% python3 -q
>>> import numpy as np
>>> np.set_printoptions(precision=2, suppress=True, linewidth=200, legacy="1.25")
>>> rnd = lambda a: np.round(a, 2) + 0
>>> X = np.load("case13.npy")
>>> X
array([[-3, -2, -1,  0,  1],
       [ 2,  3,  4,  5,  6],
       [ 7,  8,  9, 10, 11]])
>>> # rank 2
>>> U, s, Vh = np.linalg.svd(X, full_matrices=False)
>>> np.allclose(U * s @ Vh, X)
True
>>> rnd(U.T @ X @ Vh.T)
array([[22.48,  0.  ,  0.  ],
       [ 0.  ,  3.85,  0.  ],
       [ 0.  ,  0.  ,  0.  ]])
>>> np.abs(U[:, 0]).round(6).argmax()
2
>>> U.shape, s.shape, Vh.shape
((3, 3), (3,), (3, 5))
>>> u, g = X[2], X[1]
>>> u @ g
190
>>> u @ u
415
>>> pr = (u @ g) / (u @ u) * u
>>> np.outer(u, g)
array([[14, 21, 28, 35, 42],
       [16, 24, 32, 40, 48],
       [18, 27, 36, 45, 54],
       [20, 30, 40, 50, 60],
       [22, 33, 44, 55, 66]])
>>> def softmax(z):
...     e = np.exp(z - z.max(axis=-1, keepdims=True))
...     return e / e.sum(axis=-1, keepdims=True)
... 
>>> print(rnd(softmax(X[0])))
[0.01 0.03 0.09 0.23 0.64]
>>> rnd(softmax(10 * X[0]))
array([0., 0., 0., 0., 1.])
>>> rnd(softmax(X[0] + 5))
array([0.01, 0.03, 0.09, 0.23, 0.64])
>>> att = X @ X.T / np.sqrt(5)
>>> print(softmax(att).round(6).argmax(axis=1))
[0 2 2]
>>> U, s, Vh = np.linalg.svd(X)
>>> rnd(s)
array([22.48,  3.85,  0.  ])
>>> np.argmax(s[:-1] / (s[1:] + 1e-6)) + 1
2
>>> Y = U[:, :2] @ np.diag(s[:2]) @ Vh[:2]
>>> rnd(np.abs(X - Y).max())
0.0
>>> rnd(np.linalg.norm(X - Y) / np.linalg.norm(X))
0.0
>>> np.linalg.matrix_rank(X, rtol=0.05)
2
>>> np.linalg.matrix_rank(Y)
2
>>> print(rnd(np.linalg.norm(X - Y, 2)), rnd(s[2]))
0.0 0.0
>>> rnd(Y)
array([[-3., -2., -1.,  0.,  1.],
       [ 2.,  3.,  4.,  5.,  6.],
       [ 7.,  8.,  9., 10., 11.]])
